$ ipython --no-banner

In [1]: import numpy as np

In [2]: np.set_printoptions(suppress=True, linewidth=200)

In [3]: K = np.loadtxt("layer16.csv", delimiter=",")

In [4]: K.round(2)
Out[4]: 
array([[ 0.71,  0.  , -0.71,  0.  ],
       [ 0.  ,  1.  ,  0.  ,  0.  ],
       [ 0.71,  0.  ,  0.71,  0.  ],
       [ 0.  ,  0.  ,  0.  ,  1.  ]])

In [5]: vec = np.array([5, 1, 0, 2])

In [6]: y = K @ vec

In [7]: coef, lr = np.zeros(4), 1 / np.linalg.norm(K, 2) ** 2

In [8]: for i in range(5):
   ...:     coef -= lr * K.T @ (K @ coef - y)
   ...:     if i % 1 == 0: print(i, round(np.linalg.norm(K @ coef - y), 2))
   ...: 
0 0.0
1 0.0
2 0.0
3 0.0
4 0.0

In [9]: coef.round(2) + 0
Out[9]: array([5., 1., 0., 2.])

In [10]: round(float(np.linalg.cond(K)), 2)
Out[10]: 1.0

In [11]: K[:, 1] @ K[:, 3]
Out[11]: np.float64(0.0)

In [12]: vec = np.array([2, 1, 2, 1])

In [13]: np.round(np.linalg.det(K), 2)
Out[13]: np.float64(1.0)

In [14]: np.round(K.T @ (K @ vec), 2)
Out[14]: array([2., 1., 2., 1.])

In [15]: np.round(np.sort(np.abs(np.degrees(np.angle(np.linalg.eigvals(K))))), 2)
Out[15]: array([ 0.,  0., 45., 45.])

In [16]: hat = np.triu(np.array([[5, 0, 4, 0], [1, 5, 5, 5], [1, 0, 4, 0], [3, 1, 1, 3]]), 1) + np.eye(4)

In [17]: B = hat @ K @ np.linalg.inv(hat)

In [18]: round(float(np.trace(B)), 2), round(np.trace(K), 2)
Out[18]: (3.41, np.float64(3.41))

In [19]: np.linalg.matrix_rank(B)
Out[19]: np.int64(4)

In [20]: rng = np.random.default_rng(9)

In [21]: lab = rng.permutation(4)

In [22]: B = K[:, lab] * rng.choice([-1, 1], 4)

In [23]: B.round(2)
Out[23]: 
array([[-0.  , -0.71, -0.71,  0.  ],
       [-0.  , -0.  ,  0.  ,  1.  ],
       [-0.  , -0.71,  0.71,  0.  ],
       [-1.  , -0.  ,  0.  ,  0.  ]])

In [24]: left, _, Vh = np.linalg.svd(K.T @ B)

In [25]: np.round(left @ Vh, 2) + 0
Out[25]: 
array([[ 0., -1.,  0.,  0.],
       [ 0.,  0.,  0.,  1.],
       [ 0.,  0.,  1.,  0.],
       [-1.,  0.,  0.,  0.]])

In [26]: np.round(np.linalg.lstsq(K, B)[0], 2) + 0
Out[26]: 
array([[ 0., -1.,  0.,  0.],
       [ 0.,  0.,  0.,  1.],
       [ 0.,  0.,  1.,  0.],
       [-1.,  0.,  0.,  0.]])

In [27]: lab
Out[27]: array([3, 0, 2, 1])

In [28]: E = np.loadtxt("block3.csv", delimiter=",")

In [29]: E.round(2)
Out[29]: 
array([[-0.42, -0.46,  0.78],
       [ 0.85, -0.5 ,  0.16],
       [ 0.32,  0.73,  0.61]])

In [30]: vec = np.array([1, 1, 2])

In [31]: np.round((E * vec).sum(axis=1), 2)
Out[31]: array([0.67, 0.67, 2.26])

In [32]: np.round(E @ np.eye(3)[2], 2)
Out[32]: array([0.78, 0.16, 0.61])

In [33]: np.round(E @ vec, 2)
Out[33]: array([0.67, 0.67, 2.26])

In [34]: np.round((E - E.T) / 2, 2)
Out[34]: 
array([[ 0.  , -0.66,  0.23],
       [ 0.66,  0.  , -0.28],
       [-0.23,  0.28,  0.  ]])

In [35]: np.allclose(E, E.T)
Out[35]: False

In [36]: np.linalg.determinant(E)
AttributeError: module 'numpy.linalg' has no attribute 'determinant'


In [37]: np.round(np.linalg.matrix_power(E, 4), 2)
Out[37]: 
array([[-0.69,  0.01,  0.73],
       [ 0.45, -0.78,  0.43],
       [ 0.57,  0.62,  0.53]])

In [38]: np.round(E @ E, 2)
Out[38]: 
array([[ 0.04,  1.  ,  0.07],
       [-0.74, -0.02,  0.68],
       [ 0.68, -0.07,  0.73]])

In [39]: np.round(np.sort(np.abs(np.linalg.eigvals(E))), 2)
Out[39]: array([1., 1., 1.])

In [40]: vec = np.array([0, -1, -1])

In [41]: y = E @ vec

In [42]: y.round(2)
Out[42]: array([-0.32,  0.34, -1.34])

In [43]: np.round(np.linalg.solve(E.T, E[2]), 2)
Out[43]: array([0., 0., 1.])

In [44]: np.round(np.linalg.solve(E, y), 2)
Out[44]: array([ 0., -1., -1.])

In [45]: np.round(np.linalg.solve(E, E[:, 1]), 2) + 0
Out[45]: array([0., 1., 0.])

In [46]: np.round(np.linalg.solve(E, y + E[:, 0]), 2)
Out[46]: array([ 1., -1., -1.])

In [47]: np.round(np.linalg.solve(E, 5 * y), 2) + 0
Out[47]: array([ 0., -5., -5.])

In [48]: cov = E.T @ E

In [49]: np.linalg.matrix_rank(cov)
Out[49]: np.int64(3)

In [50]: np.trace(cov), (E ** 2).sum()
Out[50]: (np.float64(3.0), np.float64(3.0))

In [51]: np.round(np.linalg.eigvalsh(cov)[::-1], 2)
Out[51]: array([1., 1., 1.])

In [52]: (E @ E.T).shape
Out[52]: (3, 3)

In [53]: B = E + rng.integers(-2, 3, (3, 2)) @ rng.integers(-2, 3, (2, 3))

In [54]: B.round(2)
Out[54]: 
array([[-0.42, -1.46,  3.78],
       [-1.15, -3.5 ,  4.16],
       [ 0.32, -1.27,  6.61]])

In [55]: np.abs(B - E).sum(axis=1)
Out[55]: array([4., 9., 8.])

In [56]: np.linalg.matrix_rank(B - E, tol=1e-8)
Out[56]: np.int64(2)

In [57]: m1 = np.load("x.npy")

In [58]: m1
Out[58]: 
array([[  0,   3,  -6,  -5],
       [ -3,   0,  -3, -10],
       [  6,   3,   0,  -2],
       [  5,  10,   2,   0]])

In [59]: np.round(np.linalg.norm(m1, axis=1), 2)
Out[59]: array([ 8.37, 10.86,  7.  , 11.36])

In [60]: m1[3] @ m1[0]
Out[60]: np.int64(18)

In [61]: np.round(np.linalg.norm(m1, axis=0), 2)
Out[61]: array([ 8.37, 10.86,  7.  , 11.36])

In [62]: r0 = np.array([1, 2, 1, 3])

In [63]: B = m1 + np.outer(r0, np.eye(4)[2])

In [64]: round(float(np.linalg.det(B) / np.linalg.det(m1)), 2), round(1 + np.linalg.solve(m1, r0)[2], 2)
Out[64]: (1.18, np.float64(1.18))

In [65]: np.linalg.matrix_rank(B - m1)
Out[65]: np.int64(1)

In [66]: np.linalg.matrix_rank(np.linalg.inv(B) - np.linalg.inv(m1), tol=1e-8)
Out[66]: np.int64(1)

In [67]: vec = np.array([0, -3, 0, -1])

In [68]: (m1 * vec).sum(axis=1)
Out[68]: array([ -4,  10,  -7, -30])

In [69]: np.sign((m1 @ vec).round(6))
Out[69]: array([-1,  1, -1, -1])

In [70]: m1 @ np.ones(4)
Out[70]: array([ -8., -16.,   7.,  17.])

In [71]: m1 @ (2 * vec)
Out[71]: array([ -8,  20, -14, -60])

In [72]: m1 @ vec
Out[72]: array([ -4,  10,  -7, -30])

In [73]: vec = np.array([-5, 3, -3, -5])

In [74]: round(np.linalg.det(m1), 2)
Out[74]: np.float64(2601.0)

In [75]: O = np.linalg.solve(np.eye(4) - m1, np.eye(4) + m1)

In [76]: np.round(O @ O.T, 2) + 0
Out[76]: 
array([[1., 0., 0., 0.],
       [0., 1., 0., 0.],
       [0., 0., 1., 0.],
       [0., 0., 0., 1.]])

In [77]: np.round(np.linalg.det(O), 2)
Out[77]: np.float64(1.0)

In [78]: arr, _ = np.linalg.qr(np.array([[0.0, -1.0, 0.1], [-0.7, 1.2, 1.4], [-0.3, 1.5, 2.1]]))

In [79]: arr.round(2)
Out[79]: 
array([[ 0.  , -0.74,  0.67],
       [ 0.92, -0.26, -0.29],
       [ 0.39,  0.62,  0.68]])

In [80]: np.round(np.linalg.norm(E, axis=0), 2)
Out[80]: array([1., 1., 1.])

In [81]: np.round(E[:, 0] @ E[:, 1], 2)
Out[81]: np.float64(0.0)

In [82]: np.round(E.T @ E, 2) + 0
Out[82]: 
array([[1., 0., 0.],
       [0., 1., 0.],
       [0., 0., 1.]])

In [83]: np.round(E @ E.T, 2) + 0
Out[83]: 
array([[1., 0., 0.],
       [0., 1., 0.],
       [0., 0., 1.]])

In [84]: np.round(np.linalg.pinv(E), 2)
Out[84]: 
array([[-0.42,  0.85,  0.32],
       [-0.46, -0.5 ,  0.73],
       [ 0.78,  0.16,  0.61]])

In [85]: cov = arr.T @ arr

In [86]: np.round(np.linalg.svd(arr, compute_uv=False) ** 2, 2)
Out[86]: array([1., 1., 1.])

In [87]: round(float(np.linalg.norm(arr, 1)), 2), round(np.linalg.norm(arr, np.inf), 2)
Out[87]: (1.64, np.float64(1.69))

In [88]: round(np.linalg.norm(arr[0] - arr[1]), 2)
Out[88]: np.float64(1.41)

In [89]: arr[0] @ arr[1]
Out[89]: np.float64(0.0)

In [90]: round(float(np.linalg.norm(arr[0], 1)), 2), np.round(np.linalg.norm(arr[0], np.inf), 2)
Out[90]: (1.41, np.float64(0.74))

In [91]: np.round(np.linalg.norm(arr, axis=1), 2)
Out[91]: array([1., 1., 1.])

In [92]: O = arr.astype(float).copy()

In [93]: for j in range(3):
    ...:     O[:, j] -= O[:, :j] @ (O[:, :j].T @ O[:, j])
    ...:     O[:, j] /= np.linalg.norm(O[:, j])
    ...: 

In [94]: np.round(O.T @ arr, 2) + 0
Out[94]: 
array([[1., 0., 0.],
       [0., 1., 0.],
       [0., 0., 1.]])

In [95]: J = np.load("sample17.npy")

In [96]: J
Out[96]: 
array([[  0.2,   0.4, -10.5,   0.4],
       [  0.5,   1.2,   0.5,  -0.8],
       [  0.2,   1.3,  -7.5,  -1.3]])

In [97]: B = J / np.linalg.norm(J, axis=1, keepdims=True)

In [98]: cov = B @ B.T

In [99]: cov.round(2)
Out[99]: 
array([[ 1.  , -0.3 ,  0.97],
       [-0.3 ,  1.  , -0.08],
       [ 0.97, -0.08,  1.  ]])

In [100]: np.round(np.linalg.norm(B, axis=1), 2)
Out[100]: array([1., 1., 1.])

In [101]: (cov - 2 * np.eye(3)).round(6).argmax(axis=1)
Out[101]: array([2, 2, 0])

In [102]: (np.abs(cov) > 0.9).astype(int)
Out[102]: 
array([[1, 0, 1],
       [0, 1, 0],
       [1, 0, 1]])

In [103]: round(float(np.degrees(np.arccos(np.clip(cov[1, 2], -1, 1)))), 2)
Out[103]: 94.85

In [104]: np.argwhere(np.triu(np.abs(cov) > 0.95, 1))
Out[104]: array([[0, 2]])

In [105]: A = np.load("m.npy")

In [106]: A
Out[106]: 
array([[19, 21,  2],
       [27,  0, 26],
       [11, 23,  0],
       [ 1,  0, 12],
       [ 0, 38,  0],
       [ 0, 18,  0],
       [11, 23,  0],
       [ 0, 11,  0],
       [ 0, 27,  0],
       [ 0,  0,  0],
       [ 0, 37,  0],
       [ 5,  0,  0],
       [25,  0, 36],
       [ 0, 29,  0],
       [ 0, 21,  0],
       [ 9, 15,  0],
       [ 0,  0,  4],
       [ 0, 29,  0],
       [ 0,  0,  2],
       [19,  0, 18],
       [13,  0, 24],
       [11,  0, 18]])

In [107]: cov = np.cov(A, rowvar=False)

In [108]: round(float(np.corrcoef(A[:, 1], A[:, 2])[0, 1]), 2)
Out[108]: -0.59

In [109]: np.round(np.corrcoef(A.T), 2)
Out[109]: 
array([[ 1.  , -0.37,  0.75],
       [-0.37,  1.  , -0.59],
       [ 0.75, -0.59,  1.  ]])

In [110]: np.argsort(-A.std(axis=0).round(6), kind="stable")
Out[110]: array([1, 2, 0])

In [111]: lab = A[:, 0] > np.median(A[:, 0])

In [112]: r0 = A[lab].mean(axis=0) - A[~lab].mean(axis=0)

In [113]: np.argsort(-np.abs(r0).round(6), kind="stable")
Out[113]: array([0, 2, 1])

In [114]: ((A - A.mean(axis=0)) @ r0 > 0).astype(int)
Out[114]: array([1, 1, 0, 1, 0, 0, 0, 0, 0, 0, 0, 1, 1, 0, 0, 0, 1, 0, 1, 1, 1, 1])

In [115]: B = A + rng.integers(-2, 3, (22, 2)) @ rng.integers(-2, 3, (2, 3))

In [116]: B
Out[116]: 
array([[17, 22,  4],
       [23,  2, 30],
       [ 7, 24,  2],
       [ 3, -2,  8],
       [ 4, 37, -2],
       [ 4, 17, -2],
       [ 8, 25,  4],
       [-5, 13,  4],
       [-3, 29,  4],
       [-1,  0,  0],
       [-3, 39,  4],
       [ 4,  0,  0],
       [22,  2, 40],
       [ 4, 28, -2],
       [ 6, 19, -4],
       [ 7, 17,  4],
       [-2,  2,  8],
       [ 1, 29,  0],
       [ 4, -2, -2],
       [17,  2, 22],
       [11,  0, 24],
       [ 8,  1, 20]])

In [117]: np.linalg.matrix_rank(B - A, tol=1e-8)
Out[117]: np.int64(2)

In [118]: np.abs(B - A).sum(axis=1)
Out[118]: array([ 5, 10,  7,  8,  7,  7,  9, 11,  9,  1,  9,  1,  9,  7, 12,  8,  8,  1, 10,  8,  2,  6])

In [119]: B - A
Out[119]: 
array([[-2,  1,  2],
       [-4,  2,  4],
       [-4,  1,  2],
       [ 2, -2, -4],
       [ 4, -1, -2],
       [ 4, -1, -2],
       [-3,  2,  4],
       [-5,  2,  4],
       [-3,  2,  4],
       [-1,  0,  0],
       [-3,  2,  4],
       [-1,  0,  0],
       [-3,  2,  4],
       [ 4, -1, -2],
       [ 6, -2, -4],
       [-2,  2,  4],
       [-2,  2,  4],
       [ 1,  0,  0],
       [ 4, -2, -4],
       [-2,  2,  4],
       [-2,  0,  0],
       [-3,  1,  2]])

In [120]: np.round(np.linalg.svd(B - A, compute_uv=False), 2) + 0
Out[120]: array([21.72,  5.21,  0.  ])
